$ python3 -q
>>> import numpy as np
>>> from numpy import linalg as LA
>>> np.set_printoptions(precision=2, suppress=True, linewidth=140, legacy="1.25")
>>> def rnd(a):
...     return np.round(a, 2) + 0
... 
>>> feats = np.array([[5, 3, 1, 2], [3, 0, 3, 3], [3, 4, 4, 4], [1, 5, 2, 0], [1, 0, 2, 4]])
>>> feats[:, 0] = -1 * feats[:, 2]
>>> feats
array([[-1,  3,  1,  2],
       [-3,  0,  3,  3],
       [-4,  4,  4,  4],
       [-2,  5,  2,  0],
       [-2,  0,  2,  4]])
>>> def softmax(z):
...     e = np.exp(z - z.max(axis=-1, keepdims=True))
...     return e / e.sum(axis=-1, keepdims=True)
... 
>>> rnd(softmax(feats[2]))
array([0.  , 0.33, 0.33, 0.33])
>>> rnd(softmax(10 * feats[2]))
array([0.  , 0.33, 0.33, 0.33])
>>> rnd(softmax(feats).sum(axis=1))
array([1., 1., 1., 1., 1.])
>>> S = feats @ feats.T / np.sqrt(4)
>>> rnd(softmax(S + np.triu(np.full(S.shape, -np.inf), 1)))
array([[1.  , 0.  , 0.  , 0.  , 0.  ],
       [0.  , 1.  , 0.  , 0.  , 0.  ],
       [0.  , 0.  , 1.  , 0.  , 0.  ],
       [0.  , 0.  , 0.82, 0.18, 0.  ],
       [0.  , 0.02, 0.96, 0.  , 0.02]])
>>> rnd(softmax(S)[2] @ feats)
array([-4.,  4.,  4.,  4.])
>>> U, s, Vt = LA.svd(feats)
>>> V = Vt[:(s > 1e-8).sum()]
>>> rng = np.random.default_rng(745)
>>> x = feats[2] + -3 * feats[3] + rng.integers(2) * np.eye(4)[0]
>>> x
array([  3., -11.,  -2.,   4.])
>>> rnd(V.T @ V)
array([[ 0.5,  0. , -0.5,  0. ],
       [ 0. ,  1. ,  0. ,  0. ],
       [-0.5,  0. ,  0.5,  0. ],
       [ 0. ,  0. ,  0. ,  1. ]])
>>> LA.matrix_rank(np.vstack([feats, x]))
4
>>> rnd(LA.norm(x - V.T @ V @ x))
0.71
>>> [round(float(x), 2) for x in LA.svd(feats, compute_uv=False)[:3]]
[11.52, 5.2, 1.77]
>>> np.argsort(-LA.norm(feats, axis=0).round(6), kind="stable")[:3]
array([1, 3, 0])
>>> LA.matrix_rank(feats, rtol=0.1)
3
>>> rnd(LA.norm(feats, 2) / LA.norm(feats))
0.9
>>> U, s, Vt = LA.svd(feats)
>>> rnd(s)
array([11.52,  5.2 ,  1.77,  0.  ])
>>> np.argmax(s[:-1] / (s[1:] + 1e-6)) + 1
3
>>> B = U[:, :3] @ np.diag(s[:3]) @ Vt[:3]
>>> rnd(B)
array([[-1.,  3.,  1.,  2.],
       [-3.,  0.,  3.,  3.],
       [-4.,  4.,  4.,  4.],
       [-2.,  5.,  2.,  0.],
       [-2.,  0.,  2.,  4.]])
>>> rnd(LA.norm(feats - B, 2)), rnd(s[3])
(0.0, 0.0)
>>> LA.matrix_rank(B)
3
>>> rnd(np.abs(feats - B).max())
0.0
>>> K = np.load("case5.npy")
>>> rnd(K)
array([[-0.54,  3.88,  2.34,  2.78,  1.81,  0.08, -2.89, -4.82,  3.58,  8.02,  0.43],
       [-2.05,  4.48,  3.14,  4.34, -2.11,  0.72, -1.9 , -1.64,  1.23,  3.8 , -0.47],
       [ 0.49,  0.42,  0.51,  0.98,  2.32, -0.32,  1.82, -0.18,  2.29,  2.65,  2.09],
       [ 7.71, -2.86, -4.45, -0.96, -1.32,  0.91,  7.65,  7.26, -3.28, -0.32, -0.39],
       [-0.05,  4.04,  7.6 ,  8.15, -3.53, -5.28, -3.2 ,  2.  ,  3.62,  3.5 ,  1.96],
       [ 2.36, -0.38,  2.58,  2.57,  2.42, -3.95,  1.39,  1.74,  3.99,  3.01,  3.78],
       [-5.35,  4.97,  7.51,  6.16,  1.02, -3.02, -4.81, -4.14,  6.18,  4.62,  3.2 ],
       [ 1.49,  2.15, -0.35,  1.19,  0.76,  1.45,  0.35, -1.79,  0.95,  5.55, -0.43],
       [-1.67,  0.64, -0.07,  1.19, -0.86,  1.85,  3.76,  2.43, -0.66, -2.24,  0.96],
       [-0.34, -4.22, -6.86, -6.35,  6.8 ,  5.17,  9.26,  0.62, -0.55, -2.99,  2.69],
       [-1.28,  2.03,  1.73,  1.73,  2.63, -0.07, -0.4 , -2.78,  3.36,  4.41,  1.88],
       [ 1.63, -1.98, -3.48, -2.04,  2.26,  2.4 ,  6.31,  2.54, -0.78, -1.07,  1.38],
       [-3.19, -0.38, -1.58, -1.48,  3.46,  3.03,  4.31, -0.68,  0.97, -1.49,  2.3 ],
       [ 2.03, -1.93, -4.36, -2.45,  1.73,  3.34,  6.74,  2.7 , -1.72, -1.1 ,  0.59],
       [-2.97,  1.83,  1.85,  1.96,  1.19,  0.61,  0.92, -0.95,  2.15,  0.87,  1.95],
       [ 0.2 ,  0.25, -1.73, -1.02,  3.46,  2.11,  2.6 , -1.78,  1.44,  3.15,  1.21],
       [ 4.17, -3.22, -6.11, -4.31,  4.3 ,  3.31,  7.43,  1.69, -1.01,  1.04,  0.98]])
>>> U, s, Vt = LA.svd(K)
>>> V = Vt[:(s > 1e-8).sum()]
>>> x = K[1] + -2 * K[2] + rng.integers(2) * np.eye(11)[6]
>>> rnd(x)
array([-3.03,  3.64,  2.12,  2.39, -6.75,  1.35, -5.55, -1.29, -3.36, -1.49, -4.65])
>>> rnd(np.diag(V.T @ V))
array([0.63, 0.31, 0.31, 0.4 , 0.46, 0.5 , 0.65, 0.46, 0.28, 0.7 , 0.31])
>>> LA.matrix_rank(np.vstack([K, x]))
5
>>> r = LA.matrix_rank(K)
>>> r
5
>>> null = LA.svd(K)[2][r:].T
>>> [int(LA.matrix_rank(np.delete(K, i, axis=0))) for i in range(17)]
[5, 5, 5, 5, 5, 5, 5, 5, 5, 5, 5, 5, 5, 5, 5, 5, 5]
>>> LA.matrix_rank(K.T @ K), LA.matrix_rank(K @ K.T)
(5, 5)
>>> W0 = np.load("sample16.npy")
>>> W0
array([[ 8,  6,  6,  4,  8],
       [-4, -3, -3, -2, -4],
       [-8, -6, -6, -4, -8],
       [ 8,  6,  6,  4,  8]])
>>> U, s, Vt = LA.svd(W0, full_matrices=False)
>>> rnd(U.T @ W0 @ Vt.T)
array([[26.5,  0. ,  0. ,  0. ],
       [ 0. ,  0. ,  0. ,  0. ],
       [ 0. ,  0. ,  0. ,  0. ],
       [ 0. ,  0. ,  0. ,  0. ]])
>>> np.abs(U[:, 0]).round(6).argmax()
0
>>> np.cumsum(s ** 2) / np.sum(s ** 2)
array([1., 1., 1., 1.])
>>> U, s, Vt = LA.svd(W0)
>>> np.argmax(s[:-1] / (s[1:] + 1e-6)) + 1
1
>>> B = U[:, :1] @ np.diag(s[:1]) @ Vt[:1]
>>> rnd(np.abs(W0 - B).max())
0.0
>>> LA.matrix_rank(W0, rtol=0.05)
1
>>> rnd(LA.norm(W0 - B, 2)), rnd(s[1])
(0.0, 0.0)
>>> LA.matrix_rank(B)
1
